In [1]: import numpy as np

In [2]: np.set_printoptions(precision=2, suppress=True, linewidth=100)

In [3]: rnd = lambda a: np.round(a, 2) + 0

In [4]: m1 = np.array([[0, 1, 1], [1, 0, 1], [1, 1, 0]])

In [5]: # symmetric

In [6]: r0 = np.array([3, -3, 0])

In [7]: np.convolve(m1[2], r0)
Out[7]: array([ 3,  0, -3,  0,  0])

In [8]: np.array([np.convolve(row, r0, "same") for row in m1])
Out[8]: 
array([[ 3,  0, -3],
       [-3,  3, -3],
       [ 0, -3,  0]])

In [9]: np.polyval(r0, m1[2])
Out[9]: array([0, 0, 0])

In [10]: np.cross(m1[2, :3], m1[0, :3])
Out[10]: array([ 1, -1,  1])

In [11]: (m1 @ m1)[0]
Out[11]: array([2, 1, 1])

In [12]: np.allclose(m1 @ m1.T, m1.T @ m1)
Out[12]: True

In [13]: np.sort(np.abs(np.fft.fft(m1[0]))), rnd(np.sort(np.linalg.svd(m1, compute_uv=False)))
Out[13]: (array([1., 1., 2.]), array([1., 1., 2.]))

In [14]: np.fft.fft(m1[0])
Out[14]: array([ 2.+0.j, -1.+0.j, -1.+0.j])

In [15]: m1 @ np.ones(3)
Out[15]: array([2., 2., 2.])

In [16]: m1 @ (-1.0) ** np.arange(3)
Out[16]: array([0., 2., 0.])

In [17]: hat = np.triu(np.array([[1, 6, 3], [-1, 0, 8], [4, 4, -7]]), 1) + np.eye(3)

In [18]: M2 = hat @ m1 @ np.linalg.inv(hat)

In [19]: hat @ m1 - m1 @ hat
Out[19]: 
array([[  9.,   3.,  -2.],
       [  8.,   2.,  -3.],
       [  0.,  -6., -11.]])

In [20]: rnd(np.poly(M2))
Out[20]: array([ 1.,  0., -3., -2.])

In [21]: w1 = np.array([[4, 3], [-2, -1], [1, -4]])

In [22]: beta = np.array([1, 5])

In [23]: H = np.maximum(m1 @ w1 + beta, 0)

In [24]: H
Out[24]: 
array([[0, 0],
       [6, 4],
       [3, 7]])

In [25]: (H > 0).astype(int)
Out[25]: 
array([[0, 0],
       [1, 1],
       [1, 1]])

In [26]: C = np.array([[0, 2, -1], [0, 1, -1]])

In [27]: H @ C
Out[27]: 
array([[  0,   0,   0],
       [  0,  16, -10],
       [  0,  13, -10]])

In [28]: x = np.array([2, -2])

In [29]: y = H @ x

In [30]: rnd(np.linalg.pinv(H) @ H)
Out[30]: 
array([[1., 0.],
       [0., 1.]])

In [31]: rnd(np.linalg.solve(H.T @ H, H.T @ y))
Out[31]: array([ 2., -2.])

In [32]: rng = np.random.default_rng(7132)

In [33]: y = y + 0.05 * rng.normal(size=3)

In [34]: rnd(y)
Out[34]: array([ 0.  ,  3.96, -8.05])

In [35]: beta, *_ = np.linalg.lstsq(H, y)

In [36]: rnd(np.linalg.norm(y - H @ beta))
Out[36]: np.float64(0.0)

In [37]: M2 = np.array([[0, 1], [0, 2], [0, 2]])

In [38]: arr = np.tile(M2, (2, 3))

In [39]: arr
Out[39]: 
array([[0, 1, 0, 1, 0, 1],
       [0, 2, 0, 2, 0, 2],
       [0, 2, 0, 2, 0, 2],
       [0, 1, 0, 1, 0, 1],
       [0, 2, 0, 2, 0, 2],
       [0, 2, 0, 2, 0, 2]])

In [40]: np.linalg.matrix_rank(arr, rtol=0.1)
Out[40]: np.int64(1)

In [41]: np.linalg.cond(arr) > 100
Out[41]: np.True_

In [42]: [round(float(x), 2) for x in np.linalg.svd(arr, compute_uv=False)[:3]]
Out[42]: [7.35, 0.0, 0.0]

In [43]: left, sigma, VT = np.linalg.svd(arr)

In [44]: V = VT[:(sigma > 1e-8).sum()]

In [45]: x = arr[4] + -2 * arr[2] + rng.integers(2) * np.eye(6)[0]

In [46]: x
Out[46]: array([ 0., -2.,  0., -2.,  0., -2.])

In [47]: rnd(V.T @ V)
Out[47]: 
array([[0.  , 0.  , 0.  , 0.  , 0.  , 0.  ],
       [0.  , 0.33, 0.  , 0.33, 0.  , 0.33],
       [0.  , 0.  , 0.  , 0.  , 0.  , 0.  ],
       [0.  , 0.33, 0.  , 0.33, 0.  , 0.33],
       [0.  , 0.  , 0.  , 0.  , 0.  , 0.  ],
       [0.  , 0.33, 0.  , 0.33, 0.  , 0.33]])

In [48]: rnd(np.diag(V.T @ V))
Out[48]: array([0.  , 0.33, 0.  , 0.33, 0.  , 0.33])

In [49]: left, sigma, VT = np.linalg.svd(arr, full_matrices=False)

In [50]: np.allclose(left * sigma @ VT, arr)
Out[50]: True

In [51]: rnd(left.T @ left)
Out[51]: 
array([[1., 0., 0., 0., 0., 0.],
       [0., 1., 0., 0., 0., 0.],
       [0., 0., 1., 0., 0., 0.],
       [0., 0., 0., 1., 0., 0.],
       [0., 0., 0., 0., 1., 0.],
       [0., 0., 0., 0., 0., 1.]])

In [52]: rnd(np.abs(VT[0]))
Out[52]: array([0.  , 0.58, 0.  , 0.58, 0.  , 0.58])

In [53]: (sigma > 1e-8).sum()
Out[53]: np.int64(1)

In [54]: np.abs(left[:, 0]).round(6).argmax()
Out[54]: np.int64(1)

In [55]: np.cumsum(sigma ** 2) / np.sum(sigma ** 2)
Out[55]: array([1., 1., 1., 1., 1., 1.])

In [56]: rnd(np.sqrt((sigma ** 2).sum())), rnd(np.linalg.norm(arr))
Out[56]: (np.float64(7.35), np.float64(7.35))

In [57]: rnd(VT @ VT.T)
Out[57]: 
array([[1., 0., 0., 0., 0., 0.],
       [0., 1., 0., 0., 0., 0.],
       [0., 0., 1., 0., 0., 0.],
       [0., 0., 0., 1., 0., 0.],
       [0., 0., 0., 0., 1., 0.],
       [0., 0., 0., 0., 0., 1.]])

In [58]: np.allclose(arr[:-1].T @ np.linalg.lstsq(arr[:-1].T, arr[-1])[0], arr[-1])
Out[58]: True

In [59]: np.abs(np.diag(np.linalg.qr(arr)[1])) > 1e-9
Out[59]: array([False,  True, False, False, False, False])

In [60]: rnd(np.trace(np.linalg.pinv(arr) @ arr))
Out[60]: np.float64(1.0)

In [61]: left, sigma, VT = np.linalg.svd(arr)

In [62]: rnd(sigma)
Out[62]: array([7.35, 0.  , 0.  , 0.  , 0.  , 0.  ])

In [63]: M2 = left[:, :1] @ np.diag(sigma[:1]) @ VT[:1]

In [64]: np.linalg.matrix_rank(arr, rtol=0.05)
Out[64]: np.int64(1)

In [65]: rnd(np.linalg.norm(arr - M2) / np.linalg.norm(arr))
Out[65]: np.float64(0.0)

In [66]: rnd(np.linalg.norm(arr - M2, 2)), rnd(sigma[1])
Out[66]: (np.float64(0.0), np.float64(0.0))

In [67]: rnd(M2)
Out[67]: 
array([[0., 1., 0., 1., 0., 1.],
       [0., 2., 0., 2., 0., 2.],
       [0., 2., 0., 2., 0., 2.],
       [0., 1., 0., 1., 0., 1.],
       [0., 2., 0., 2., 0., 2.],
       [0., 2., 0., 2., 0., 2.]])

In [68]: W0 = np.load("a.npy")

In [69]: W0
Out[69]: 
array([[ 1,  0,  0,  0,  0,  0,  0],
       [ 1,  1,  0,  0,  0,  0,  0],
       [-2,  2,  1,  0,  0,  0,  0],
       [ 0, -2, -1,  1,  0,  0,  0],
       [-2,  0, -2, -1,  1,  0,  0],
       [ 2, -1,  2,  0, -1,  1,  0],
       [ 1, -1,  1, -2,  1,  1,  1]])

In [70]: Q, V = np.linalg.qr(W0[:, :3])[0], np.linalg.qr(W0[:, 3:])[0]

In [71]: sigma = np.linalg.svd(Q.T @ V, compute_uv=False)

In [72]: (sigma > 0.9).sum()
Out[72]: np.int64(1)

In [73]: rnd(np.degrees(np.arccos(sigma.clip(0, 1))))
Out[73]: array([ 3.2 , 40.33, 81.89])

In [74]: rnd(sigma)
Out[74]: array([1.  , 0.76, 0.14])

In [75]: x = np.array([4, 5, 5, 4, 3, 1, 5])

In [76]: y = W0 @ x

In [77]: y
Out[77]: array([  4,   9,   7, -11, -19,  11,   5])

In [78]: rnd(np.linalg.solve(W0, y))
Out[78]: array([4., 5., 5., 4., 3., 1., 5.])

In [79]: rnd(np.linalg.solve(W0, W0[:, 6]))
Out[79]: array([0., 0., 0., 0., 0., 0., 1.])

In [80]: rnd(np.linalg.solve(W0, -3 * y))
Out[80]: array([-12., -15., -15., -12.,  -9.,  -3., -15.])

In [81]: rnd(np.linalg.solve(W0, y + W0[:, 3]))
Out[81]: array([4., 5., 5., 5., 3., 1., 5.])

In [82]: M2 = np.linalg.inv(W0)

In [83]: (np.abs(M2) > 1e-9).astype(int)
Out[83]: 
array([[1, 0, 0, 0, 0, 0, 0],
       [1, 1, 0, 0, 0, 0, 0],
       [1, 1, 1, 0, 0, 0, 0],
       [1, 0, 1, 1, 0, 0, 0],
       [1, 1, 1, 1, 1, 0, 0],
       [1, 1, 1, 1, 1, 1, 0],
       [1, 1, 1, 0, 1, 1, 1]])

In [84]: rnd(np.linalg.det(W0) * M2)
Out[84]: 
array([[  1.,   0.,   0.,   0.,   0.,   0.,   0.],
       [ -1.,   1.,   0.,   0.,   0.,   0.,   0.],
       [  4.,  -2.,   1.,   0.,   0.,   0.,   0.],
       [  2.,   0.,   1.,   1.,   0.,   0.,   0.],
       [ 12.,  -4.,   3.,   1.,   1.,   0.,   0.],
       [  1.,   1.,   1.,   1.,   1.,   1.,   0.],
       [-15.,   6.,  -3.,   0.,  -2.,  -1.,   1.]])
